$ python3 -q
>>> import numpy as np
>>> import numpy.linalg as la
>>> np.set_printoptions(precision=2, suppress=True, linewidth=200)
>>> cent = np.array([[1, 0, 1, 0, 0, 1, 2, 1],
...     [0, 2, 0, 2, 0, 2, 0, 0],
...     [2, 0, 2, 0, 1, 1, 2, 0]])
>>> rng = np.random.default_rng(140)
>>> m1 = rng.normal(size=(12, 3)) @ cent + np.array([1, 0, -3, 3, -1, 3, -3, 2])
>>> print(m1)
[[-2.54  3.6  -6.54  6.6  -2.18  4.24 -7.72  0.82]
 [ 4.34 -3.34  0.34 -0.34 -0.57  2.57  2.81  4.47]
 [-1.54 -2.78 -5.54  0.22 -1.84 -1.48 -6.4   1.15]
 [-0.79  2.39 -4.79  5.39 -0.5   3.1  -7.58 -0.79]
 [ 3.97 -1.04 -0.03  1.96  0.65  3.29 -0.35  1.68]
 [-1.03  1.55 -5.03  4.55 -1.21  2.73 -6.65  0.38]
 [-0.01 -0.12 -4.01  2.88 -1.42  2.3  -4.17  1.84]
 [-2.34 -0.28 -6.34  2.72 -2.36  0.74 -6.96  1.38]
 [ 5.4   2.4   1.4   5.4   0.82  7.98  2.16  2.76]
 [ 2.82  0.48 -1.18  3.48 -0.44  4.74 -0.49  2.7 ]
 [ 1.68  2.16 -2.32  5.16 -0.25  5.08 -3.16  1.17]
 [-0.19 -2.1  -4.19  0.9  -1.71  0.43 -3.94  2.24]]
>>> print(np.argsort(-la.norm(m1, axis=0).round(6), kind="stable")[:3])
[6 2 3]
>>> print(np.round(la.norm(m1, 2) / la.norm(m1), 2))
0.8
>>> print(la.matrix_rank(m1, rtol=0.1))
4
>>> print([round(float(x), 2) for x in la.svd(m1, compute_uv=False)[:3]])
[26.5, 16.88, 9.45]
>>> T = np.stack([m1, 4 * m1, m1[::-1]])
>>> print(la.matrix_rank(T))
[4 4 4]
>>> print(T.shape)
(3, 12, 8)
>>> r = la.matrix_rank(m1)
>>> print(r)
4
>>> N = la.svd(m1)[2][r:].T
>>> print(la.matrix_rank(m1.T @ m1), la.matrix_rank(m1 @ m1.T))
4 4
>>> print(N.shape)
(8, 4)
>>> print([int(la.matrix_rank(m1[:, :j + 1])) for j in range(8)])
[1, 2, 3, 3, 4, 4, 4, 4]
>>> print([int(la.matrix_rank(m1[:i])) for i in range(1, len(m1) + 1)])
[1, 2, 3, 4, 4, 4, 4, 4, 4, 4, 4, 4]
>>> print(np.allclose(m1 @ N, 0))
True
>>> Uu, sigma, vt = la.svd(m1)
>>> print(sigma.round(2) + 0)
[26.5  16.88  9.45  3.13  0.    0.    0.    0.  ]
>>> out = Uu[:, :4] @ np.diag(sigma[:4]) @ vt[:4]
>>> print(la.matrix_rank(m1, rtol=0.05))
4
>>> print(out)
[[-2.54  3.6  -6.54  6.6  -2.18  4.24 -7.72  0.82]
 [ 4.34 -3.34  0.34 -0.34 -0.57  2.57  2.81  4.47]
 [-1.54 -2.78 -5.54  0.22 -1.84 -1.48 -6.4   1.15]
 [-0.79  2.39 -4.79  5.39 -0.5   3.1  -7.58 -0.79]
 [ 3.97 -1.04 -0.03  1.96  0.65  3.29 -0.35  1.68]
 [-1.03  1.55 -5.03  4.55 -1.21  2.73 -6.65  0.38]
 [-0.01 -0.12 -4.01  2.88 -1.42  2.3  -4.17  1.84]
 [-2.34 -0.28 -6.34  2.72 -2.36  0.74 -6.96  1.38]
 [ 5.4   2.4   1.4   5.4   0.82  7.98  2.16  2.76]
 [ 2.82  0.48 -1.18  3.48 -0.44  4.74 -0.49  2.7 ]
 [ 1.68  2.16 -2.32  5.16 -0.25  5.08 -3.16  1.17]
 [-0.19 -2.1  -4.19  0.9  -1.71  0.43 -3.94  2.24]]
>>> print(round(la.norm(m1 - out, 2), 2), round(sigma[4], 2))
0.0 0.0
>>> print(round(np.abs(m1 - out).max(), 2))
0.0
>>> E = np.load("m.npy")
>>> print(E)
[[ 0.8  -1.59  0.61]
 [-0.8   1.6  -0.6 ]
 [-0.39  0.83 -0.31]
 [ 0.41 -0.82  0.31]
 [-0.83  1.62 -0.56]
 [-0.02  0.    0.  ]
 [ 0.43 -0.8   0.29]
 [ 0.    0.01 -0.01]
 [-0.42  0.77 -0.3 ]
 [ 0.44 -0.8   0.29]
 [-0.03 -0.02 -0.01]
 [-0.81  1.63 -0.6 ]
 [ 0.8  -1.62  0.6 ]
 [ 0.41 -0.8   0.3 ]]
>>> out = np.array([[-2, -2, -1], [0, -1, 1], [2, -2, -1]])
>>> print(np.einsum("ij->j", E))
[-0.01  0.01  0.01]
>>> print(la.matrix_rank(np.vstack([E, out.T])))
3
>>> print(np.abs(la.svd(E)[2][-1]))
[0.09 0.38 0.92]
>>> print(np.argsort(-la.norm(E, axis=0).round(6), kind="stable")[:3])
[1 0 2]
>>> print(la.matrix_rank(E, rtol=0.1))
1
>>> print(la.cond(E) > 100)
False
>>> Xc = E - E.mean(axis=0)
>>> Uu, sigma, vt = la.svd(Xc, full_matrices=False)
>>> print(np.round(Xc.mean(axis=0), 2) + 0)
[0. 0. 0.]
>>> print(np.abs(vt[-1]))
[0.09 0.38 0.92]
>>> print(round((sigma ** 2).sum() ** 2 / (sigma ** 4).sum(), 2))
1.0
>>> print(vt[0] * np.sign(vt[0, np.abs(vt[0]).argmax()]))
[-0.43  0.85 -0.31]
>>> print(la.matrix_rank(Xc))
3
>>> print(sigma)
[4.85 0.07 0.05]
>>> print(np.round(sigma ** 2 / (sigma ** 2).sum(), 2) + 0)
[1. 0. 0.]
>>> dist = la.norm(E[:, None] - E[None], axis=-1)
>>> print(la.matrix_rank(dist ** 2))
5
>>> print(np.unravel_index(dist.round(6).argmax(), dist.shape))
(np.int64(11), np.int64(12))
>>> print((dist + 1e9 * np.eye(14)).round(6).argmin(axis=1))
[12 11  8 13 11  7  9  5  2  6  5  1  0  3]
>>> print(np.flatnonzero(dist[13] < dist.mean() / 2))
[ 3  6  9 13]
>>> print(dist[:5, :5])
[[0.   3.77 2.85 0.91 3.79]
 [3.77 0.   0.92 2.85 0.05]
 [2.85 0.92 0.   1.94 0.94]
 [0.91 2.85 1.94 0.   2.87]
 [3.79 0.05 0.94 2.87 0.  ]]
>>> print(la.norm(E, axis=1))
[1.88 1.89 0.97 0.97 1.9  0.02 0.95 0.01 0.93 0.96 0.04 1.92 1.9  0.95]
>>> print(la.norm(E - E.mean(axis=0), axis=1))
[1.88 1.89 0.97 0.97 1.9  0.02 0.95 0.01 0.93 0.96 0.04 1.92 1.9  0.95]
>>> Uu, sigma, vt = la.svd(E)
>>> print(np.argmax(sigma[:-1] / (sigma[1:] + 1e-6)) + 1)
1
>>> print(sigma)
[4.85 0.07 0.05]
>>> out = Uu[:, :1] @ np.diag(sigma[:1]) @ vt[:1]
>>> print(round(float(la.norm(E - out, 2)), 2), round(float(sigma[1]), 2))
0.07 0.07
>>> print(np.round(la.norm(E - out) / la.norm(E), 2))
0.02
>>> print(out.round(2) + 0)
[[ 0.81 -1.59  0.59]
 [-0.81  1.6  -0.59]
 [-0.41  0.82 -0.3 ]
 [ 0.41 -0.82  0.3 ]
 [-0.82  1.61 -0.6 ]
 [ 0.    0.01  0.  ]
 [ 0.41 -0.81  0.3 ]
 [ 0.    0.01  0.  ]
 [-0.4   0.79 -0.29]
 [ 0.41 -0.81  0.3 ]
 [ 0.    0.    0.  ]
 [-0.82  1.62 -0.6 ]
 [ 0.82 -1.61  0.6 ]
 [ 0.41 -0.8   0.3 ]]
>>> print(la.matrix_rank(E, rtol=0.05))
1
>>> print(la.matrix_rank(out))
1
>>> print(np.round(np.abs(E - out).max(), 2))
0.04
>>> F = np.load("block3.npy")
>>> print(F)
[[-2.1  -0.02 -0.1   0.   -1.7   0.7   0.2  -1.2 ]
 [-0.1  -0.36  0.4   0.9   0.1   1.3  -2.9   0.5 ]
 [-0.6   0.84  2.3  -0.8   0.    1.4   1.1   0.3 ]
 [-1.9   0.08 -0.4  -0.3  -1.6   1.6   2.5   0.  ]
 [-1.4   0.12  0.   -0.6   1.5   0.1   0.5  -0.7 ]
 [-0.5  -1.04 -2.1   1.   -0.4  -0.8  -0.4   0.6 ]
 [ 1.   -0.06 -1.   -0.2  -2.1  -1.7  -0.7   1.4 ]
 [ 1.6   1.5   0.5  -1.   -1.6   1.2   1.    0.  ]
 [-0.6   1.58  0.7  -1.6  -2.    1.2   0.9   0.  ]
 [ 0.    1.09 -0.2  -0.6  -0.3  -0.6   0.5   0.5 ]
 [-0.1  -0.94  0.3   1.2   0.   -0.3  -0.8  -0.5 ]
 [-0.4   2.43  0.6  -2.1   0.2  -1.2  -1.    2.5 ]
 [ 0.   -0.44  0.8   0.8  -2.3  -0.4  -0.9  -1.  ]
 [ 1.7   1.04  0.   -0.8  -2.3  -1.6  -0.8  -0.4 ]
 [-0.1   0.32  0.1  -0.4   0.3   1.1   0.7  -0.6 ]
 [-0.3  -0.6   0.4   0.4   0.4   1.1   0.    0.8 ]
 [-0.5   1.2   0.9  -0.6  -1.2   0.1   1.2  -1.  ]]
>>> O, R = la.qr(F)
>>> print(np.abs(np.diag(R)))
[4.23 4.21 3.28 1.16 5.01 3.48 3.57 2.92]
>>> def softmax(z):
...     e = np.exp(z - z.max(axis=-1, keepdims=True))
...     return e / e.sum(axis=-1, keepdims=True)
... 
>>> print(softmax(F[3] + 4))
[0.01 0.05 0.03 0.04 0.01 0.24 0.58 0.05]
>>> S = F @ F.T / np.sqrt(8)
>>> print(softmax(S).round(6).argmax(axis=1))
[ 0  1  2  3  4  5  6  7  8 11 10 11 12 13  3 15  8]
>>> print(softmax(S)[3] @ F)
[-1.62  0.26 -0.17 -0.4  -1.52  1.4   2.03 -0.1 ]
>>> Xc = (F - F.mean(axis=0)) / F.std(axis=0)
>>> print(np.argwhere(np.abs(Xc) > 2))
[[ 1  6]
 [ 2  2]
 [ 3  6]
 [ 4  4]
 [ 5  2]
 [11  1]
 [11  3]
 [11  7]]
>>> print(Xc.std(axis=0))
[1. 1. 1. 1. 1. 1. 1. 1.]
>>> b = la.lstsq(np.delete(Xc, 4, axis=1), Xc[:, 4])[0]
>>> print(round(1 - np.var(Xc[:, 4] - np.delete(Xc, 4, axis=1) @ b), 2))
0.27
>>> print(b)
[-0.29 -0.59  0.22 -0.4   0.13 -0.2   0.33]
>>> print(np.abs(b).argmax())
1
>>> cent = F[[16, 12]].astype(float)
>>> for _ in range(6):
...     idx = la.norm(F[:, None] - cent, axis=-1).argmin(axis=1)
...     cent = np.array([F[idx == j].mean(axis=0) for j in range(2)])
... 
>>> print(idx)
[0 1 0 0 0 1 1 0 0 0 1 0 1 1 0 0 0]
>>> print(cent[1] - cent[0])
[ 0.91 -1.08 -0.7   1.17 -0.62 -1.19 -1.77  0.05]
>>> print(cent)
[[-0.57  0.78  0.44 -0.69 -0.55  0.61  0.69  0.05]
 [ 0.33 -0.3  -0.27  0.48 -1.17 -0.58 -1.08  0.1 ]]
>>> print(np.abs(cent[1] - cent[0]).argmax())
6
>>> Xc = F - F.mean(axis=0)
>>> evecs = la.svd(Xc)[2][:7]
>>> out = Xc - Xc @ evecs.T @ evecs
>>> print(np.round(la.norm(out) / la.norm(Xc), 2))
0.06
>>> print(np.round(out.std(axis=0), 2) + 0)
[0.01 0.11 0.01 0.13 0.   0.   0.01 0.01]
>>> print((Xc @ evecs.T).std(axis=0))
[1.57 1.43 1.21 0.97 0.7  0.69 0.46]
>>> print(np.diag(evecs.T @ evecs))
[1.   0.55 1.   0.46 1.   1.   0.99 1.  ]
>>> W0 = np.load("dump.npy")
>>> print(W0)
[[1 0 0 0 0 0 0 0 0]
 [0 0 0 0 0 0 0 1 0]
 [0 0 0 0 0 0 1 0 0]
 [0 0 0 0 1 0 0 0 0]
 [0 0 0 1 0 0 0 0 0]
 [0 0 0 0 0 1 0 0 0]
 [0 0 1 0 0 0 0 0 0]
 [0 0 0 0 0 0 0 0 1]
 [0 1 0 0 0 0 0 0 0]]
>>> idx = rng.permutation(9)
>>> print(idx)
[8 5 3 2 0 6 7 4 1]
>>> out = W0[idx][:, idx]
>>> print(np.sort(np.abs(la.eigvals(out))))
[1. 1. 1. 1. 1. 1. 1. 1. 1.]
>>> print(np.round(la.det(out), 2), round(la.det(W0[idx]), 2))
1.0 -1.0
>>> print(out)
[[0 0 0 0 0 0 0 0 1]
 [0 1 0 0 0 0 0 0 0]
 [0 0 0 0 0 0 0 1 0]
 [0 0 0 0 0 1 0 0 0]
 [0 0 0 0 1 0 0 0 0]
 [0 0 0 1 0 0 0 0 0]
 [1 0 0 0 0 0 0 0 0]
 [0 0 1 0 0 0 0 0 0]
 [0 0 0 0 0 0 1 0 0]]
>>> th = np.radians(15)
>>> R = np.eye(9)
>>> R[7, 7] = R[3, 3] = np.cos(th)
>>> R[7, 3], R[3, 7] = -np.sin(th), np.sin(th)
>>> print(R)
[[ 1.    0.    0.    0.    0.    0.    0.    0.    0.  ]
 [ 0.    1.    0.    0.    0.    0.    0.    0.    0.  ]
 [ 0.    0.    1.    0.    0.    0.    0.    0.    0.  ]
 [ 0.    0.    0.    0.97  0.    0.    0.    0.26  0.  ]
 [ 0.    0.    0.    0.    1.    0.    0.    0.    0.  ]
 [ 0.    0.    0.    0.    0.    1.    0.    0.    0.  ]
 [ 0.    0.    0.    0.    0.    0.    1.    0.    0.  ]
 [ 0.    0.    0.   -0.26  0.    0.    0.    0.97  0.  ]
 [ 0.    0.    0.    0.    0.    0.    0.    0.    1.  ]]
>>> out = W0 @ R.T
>>> print(np.allclose(W0 @ W0.T, out @ out.T))
True
>>> print(out)
[[ 1.    0.    0.    0.    0.    0.    0.    0.    0.  ]
 [ 0.    0.    0.    0.26  0.    0.    0.    0.97  0.  ]
 [ 0.    0.    0.    0.    0.    0.    1.    0.    0.  ]
 [ 0.    0.    0.    0.    1.    0.    0.    0.    0.  ]
 [ 0.    0.    0.    0.97  0.    0.    0.   -0.26  0.  ]
 [ 0.    0.    0.    0.    0.    1.    0.    0.    0.  ]
 [ 0.    0.    1.    0.    0.    0.    0.    0.    0.  ]
 [ 0.    0.    0.    0.    0.    0.    0.    0.    1.  ]
 [ 0.    1.    0.    0.    0.    0.    0.    0.    0.  ]]
>>> print(np.abs(out - W0).max(axis=0))
[0.   0.   0.   0.26 0.   0.   0.   0.26 0.  ]
>>> O, R = la.qr(out)
>>> print(np.trace(O @ O.T))
9.0
>>> print(np.allclose(R.T @ R, out.T @ out))
True
>>> print(abs(R[0, 0]), round(la.norm(out[:, 0]), 2))
1.0 1.0
>>> print(O.shape, R.shape)
(9, 9) (9, 9)
>>> print(O.round(2) + 0)
[[ 1.    0.    0.    0.    0.    0.    0.    0.    0.  ]
 [ 0.    0.    0.   -0.26  0.    0.    0.   -0.97  0.  ]
 [ 0.    0.    0.    0.    0.    0.   -1.    0.    0.  ]
 [ 0.    0.    0.    0.    1.    0.    0.    0.    0.  ]
 [ 0.    0.    0.   -0.97  0.    0.    0.    0.26  0.  ]
 [ 0.    0.    0.    0.    0.    1.    0.    0.    0.  ]
 [ 0.    0.   -1.    0.    0.    0.    0.    0.    0.  ]
 [ 0.    0.    0.    0.    0.    0.    0.    0.    1.  ]
 [ 0.   -1.    0.    0.    0.    0.    0.    0.    0.  ]]
>>> print(R.round(2) + 0)
[[ 1.  0.  0.  0.  0.  0.  0.  0.  0.]
 [ 0. -1.  0.  0.  0.  0.  0.  0.  0.]
 [ 0.  0. -1.  0.  0.  0.  0.  0.  0.]
 [ 0.  0.  0. -1.  0.  0.  0.  0.  0.]
 [ 0.  0.  0.  0.  1.  0.  0.  0.  0.]
 [ 0.  0.  0.  0.  0.  1.  0.  0.  0.]
 [ 0.  0.  0.  0.  0.  0. -1.  0.  0.]
 [ 0.  0.  0.  0.  0.  0.  0. -1.  0.]
 [ 0.  0.  0.  0.  0.  0.  0.  0.  1.]]
>>> print(np.abs(np.diag(R)))
[1. 1. 1. 1. 1. 1. 1. 1. 1.]
